$ python3 -q
>>> import numpy as np
>>> from numpy import linalg as LA
>>> np.set_printoptions(precision=2, suppress=True, linewidth=120)
>>> M = np.load("dump.npy")
>>> M
array([[ 1.7 ,  4.69,  0.31],
       [ 1.  , -0.84,  4.83],
       [-1.53, -0.8 , -4.69],
       [-0.4 , -3.73,  3.31],
       [-0.31, -3.58,  3.47],
       [ 1.98,  3.09,  3.4 ],
       [-0.38, -3.69,  3.35],
       [ 1.15, -0.43,  4.85],
       [ 1.81,  1.97,  4.22],
       [ 0.5 ,  3.87, -3.13],
       [-1.37, -0.25, -4.8 ],
       [ 1.85,  2.14,  4.12],
       [-1.89, -2.41, -3.95],
       [-1.37, -0.25, -4.8 ],
       [-0.82, -4.28,  2.45],
       [-0.06, -3.18,  3.86],
       [ 1.87,  4.48,  1.21],
       [ 0.06,  3.17, -3.86],
       [ 1.94,  2.77,  3.68]])
>>> Ac = M - M.mean(axis=0)
>>> left, s, vt = LA.svd(Ac, full_matrices=False)
>>> round((s ** 2).sum() ** 2 / (s ** 4).sum(), 2)
np.float64(1.92)
>>> s.round(2) + 0
array([16.53, 13.53,  0.  ])
>>> np.abs(vt[0]).argmax()
np.int64(2)
>>> dist = LA.norm(M[:, None] - M[None], axis=-1)
>>> np.unravel_index(dist.round(6).argmax(), dist.shape)
(np.int64(15), np.int64(17))
>>> dist[1].round(6).argsort(kind="stable")[:4]
array([ 1,  7, 15,  8])
>>> LA.matrix_rank(dist ** 2)
np.int64(3)
>>> LA.norm(M, axis=1)
array([5., 5., 5., 5., 5., 5., 5., 5., 5., 5., 5., 5., 5., 5., 5., 5., 5., 5., 5.])
>>> feats = np.load("sample18.npy")
>>> feats
array([[ 0., -1., -1.,  0.],
       [-1.,  0., -1.,  0.],
       [-1., -1.,  0.,  0.],
       [ 0.,  0.,  0.,  0.]])
>>> rank = LA.matrix_rank(feats)
>>> rank
np.int64(3)
>>> N = LA.svd(feats)[2][rank:].T
>>> N @ N.T
array([[0., 0., 0., 0.],
       [0., 0., 0., 0.],
       [0., 0., 0., 0.],
       [0., 0., 0., 1.]])
>>> [int(LA.matrix_rank(feats[:, :j + 1])) for j in range(4)]
[1, 2, 3, 3]
>>> feats @ N
array([[0.],
       [0.],
       [0.],
       [0.]])
>>> np.round(LA.det(feats[::-1]), 2)
np.float64(0.0)
>>> np.round(LA.det(feats.T), 2)
np.float64(0.0)
>>> LA.eigvals(feats)
array([ 1., -2.,  1.,  0.])
>>> rng = np.random.default_rng(41699)
>>> z = rng.permutation(4)
>>> z
array([1, 0, 2, 3])
>>> M2 = feats[z][:, z]
>>> M2
array([[ 0., -1., -1.,  0.],
       [-1.,  0., -1.,  0.],
       [-1., -1.,  0.,  0.],
       [ 0.,  0.,  0.,  0.]])
>>> np.sort(np.abs(LA.eigvals(M2)))
array([0., 1., 1., 2.])
>>> np.allclose(M2, feats)
True
>>> w, V = LA.eigh(feats)
>>> vec = np.array([0, 1, 0, -1])
>>> LA.eigvalsh(feats[1:, 1:])
array([-1.,  0.,  1.])
>>> np.abs(feats).sum(axis=1).max(), np.round(np.abs(w).max(), 2)
(np.float64(2.0), np.float64(2.0))
>>> data = np.load("mat.npy")
>>> data
array([[-0.1,  0.6, -0.2],
       [-0.7,  2. ,  0.2],
       [-2.3,  0.1,  0.5],
       [ 0.8,  0.5, -1. ],
       [-1.2,  0.5,  2. ],
       [ 0.2,  0. ,  0. ],
       [ 0. ,  1.5,  0.1],
       [-2.2,  0. ,  0.6],
       [10. ,  1. ,  4. ],
       [ 0.4, -1.5,  0.7]])
>>> dist = LA.norm(data[:, None] - data[None], axis=-1)
>>> np.flatnonzero(dist[2] < dist.mean() / 2)
array([2, 7])
>>> dist[2].round(6).argsort(kind="stable")[:4]
array([2, 7, 4, 0])
>>> LA.norm(data - data.mean(axis=0), axis=1)
array([ 1.08,  2.  ,  2.82,  1.72,  2.14,  0.88,  1.28,  2.73, 10.08,  1.97])
>>> (dist + 1e9 * np.eye(10)).round(6).argmin(axis=1)
array([5, 6, 7, 0, 7, 0, 1, 2, 9, 5])
>>> LA.norm(data, axis=1)
array([ 0.64,  2.13,  2.36,  1.37,  2.39,  0.2 ,  1.5 ,  2.28, 10.82,  1.7 ])
>>> np.unravel_index(dist.round(6).argmax(), dist.shape)
(np.int64(2), np.int64(8))
>>> vec = np.array([0, -2, -1])
>>> (data @ vec).argmax()
np.int64(9)
>>> data @ (2 * vec)
array([ -2. ,  -8.4,  -1.4,   0. ,  -6. ,   0. ,  -6.2,  -1.2, -12. ,   4.6])
>>> (data * vec).sum(axis=1)
array([-1. , -4.2, -0.7,  0. , -3. ,  0. , -3.1, -0.6, -6. ,  2.3])
>>> gram = data.T @ data
>>> LA.matrix_rank(gram)
np.int64(3)
>>> np.diag(gram)
array([112.91,  10.37,  22.19])
>>> (data @ data.T).shape
(10, 10)
>>> LA.svd(data, compute_uv=False) ** 2
array([125.14,  11.55,   8.78])
>>> F = np.load("case3.npy")
>>> F
array([[1, 2, 0, 1],
       [3, 3, 3, 0],
       [2, 0, 1, 2],
       [1, 2, 0, 1]])
>>> # row 3 repeats row 0
>>> LA.cond(F) > 100
np.True_
>>> [round(float(x), 2) for x in LA.svd(F, compute_uv=False)[:3]]
[6.18, 2.32, 2.11]
>>> LA.matrix_rank(F, rtol=0.1)
np.int64(3)
>>> round(float(LA.norm(F, 2) / LA.norm(F)), 2)
0.89
>>> hat = np.triu(np.array([[0, 3, -8, 0], [-4, 1, 5, 1], [6, -2, 9, -2], [6, -4, 3, 5]]), 1) + np.eye(4)
>>> M2 = hat @ F @ LA.inv(hat)
>>> hat @ F - F @ hat
array([[ -7.,   6.,  -1., -18.],
       [ 11.,  -7.,  14.,  14.],
       [ -2., -10.,  16.,   0.],
       [  0.,  -3.,  -2.,  -2.]])
>>> np.round(np.poly(M2), 2) + 0
array([  1.,  -6.,   5., -24.,   0.])
>>> left, s, vt = LA.svd(F)
>>> V = vt[:(s > 1e-8).sum()]
>>> vec = F[0] + -2 * F[3] + rng.integers(2) * np.eye(4)[0]
>>> vec
array([-1., -2.,  0., -1.])
>>> LA.matrix_rank(np.vstack([F, vec]))
np.int64(3)
>>> np.round(LA.norm(vec - V.T @ V @ vec), 2)
np.float64(0.0)
>>> np.allclose(V.T @ V @ vec, vec)
True
>>> M2 = np.array([[0, 1, 0], [3, 3, 1], [2, 1, 3]])
>>> m1 = np.triu(M2)
>>> m1
array([[0, 1, 0],
       [0, 3, 1],
       [0, 0, 3]])
>>> np.allclose(m1[:-1].T @ LA.lstsq(m1[:-1].T, m1[-1])[0], m1[-1])
True
>>> gram = m1.T @ m1
>>> LA.svd(m1, compute_uv=False) ** 2
array([13.,  7.,  0.])
>>> (m1 @ m1.T).shape
(3, 3)
>>> gram
array([[ 0,  0,  0],
       [ 0, 10,  3],
       [ 0,  3, 10]])
>>> LA.norm(m1, axis=1)
array([1.  , 3.16, 3.  ])
>>> round(LA.norm(m1[2] - m1[1]), 2)
np.float64(3.61)
>>> round(LA.norm(m1, 2), 2)
np.float64(3.61)
>>> round(LA.norm(m1) ** 2 / LA.norm(m1, 2) ** 2, 2)
np.float64(1.54)
>>> m1 @ m1
array([[0, 3, 1],
       [0, 9, 6],
       [0, 0, 9]])
>>> [int(LA.matrix_rank(LA.matrix_power(m1, p))) for p in range(1, 4)]
[2, 2, 2]
>>> np.sort(LA.eigvals(m1))
array([0., 3., 3.])
>>> arr = np.load("out10.npy")
>>> arr
array([[ 2, -2,  0,  0],
       [-1, -1,  0,  0],
       [ 0,  0,  2, -2],
       [ 0,  0, -1, -1]])
>>> # 2 blocks once reordered
>>> M2 = arr[0, 0] * arr[1:] - np.outer(arr[1:, 0], arr[0])
>>> M2
array([[ 0, -4,  0,  0],
       [ 0,  0,  4, -4],
       [ 0,  0, -2, -2]])
>>> arr[:, 0] / arr[0, 0]
array([ 1. , -0.5,  0. ,  0. ])
>>> LA.matrix_rank(M2), LA.matrix_rank(arr)
(np.int64(3), np.int64(4))
>>> r0 = np.array([2, 1, 1, 1])
>>> M2 = arr + np.outer(r0, np.eye(4)[0])
>>> LA.matrix_rank(M2 - arr)
np.int64(1)
>>> np.round(LA.det(M2) / LA.det(arr), 2), round(float(1 + LA.solve(arr, r0)[0]), 2)
(np.float64(1.0), 1.0)
>>> M2
array([[ 4., -2.,  0.,  0.],
       [ 0., -1.,  0.,  0.],
       [ 1.,  0.,  2., -2.],
       [ 1.,  0., -1., -1.]])
>>> M2 = arr / np.sqrt((arr ** 2).mean(axis=1, keepdims=True))
>>> LA.matrix_rank(arr - arr.mean(axis=1, keepdims=True))
np.int64(3)
>>> LA.norm(M2, axis=1)
array([2., 2., 2., 2.])
>>> M2[1]
array([-1.41, -1.41,  0.  ,  0.  ])
>>> LA.matrix_rank(M2) == LA.matrix_rank(arr)
np.True_
>>> M2 = np.array([[3, 1, 3], [-2, -3, 2], [0, 1, 2], [3, 3, -3]])
>>> arr @ M2
array([[10,  8,  2],
       [-1,  2, -5],
       [-6, -4, 10],
       [-3, -4,  1]])
>>> np.einsum("ij->j", arr)
array([ 1, -3,  1, -3])
>>> np.einsum("ik,kj->ji", arr, M2)
array([[10, -1, -6, -3],
       [ 8,  2, -4, -4],
       [ 2, -5, 10,  1]])
>>> Q, _ = LA.qr(np.array([[0.7, 1.3, -0.1, -2.0],
...     [-2.6, 0.6, 1.3, 1.4],
...     [0.3, -0.4, -1.3, 2.5],
...     [1.2, -0.1, -0.6, 0.0]]))
>>> K = Q[:, :4]
>>> K
array([[-0.24, -0.94, -0.22, -0.12],
       [ 0.88, -0.23, -0.16,  0.39],
       [-0.1 ,  0.25, -0.96, -0.03],
       [-0.4 , -0.01,  0.01,  0.91]])
>>> np.argsort(-LA.norm(M, axis=0).round(6), kind="stable")[:3]
array([2, 1, 0])
>>> vec = np.array([3, -5, -4, 4])
>>> [p for p in range(1, 25) if np.allclose(LA.matrix_power(K, p), np.eye(4))]
[]
>>> K.T @ (K @ vec)
array([ 3., -5., -4.,  4.])
>>> round(LA.det(K), 2)
np.float64(-1.0)
>>> np.abs(LA.eigvals(K))
array([1., 1., 1., 1.])
>>> np.sort(np.abs(np.degrees(np.angle(LA.eigvals(K)))))
array([  0.  , 104.91, 104.91, 180.  ])
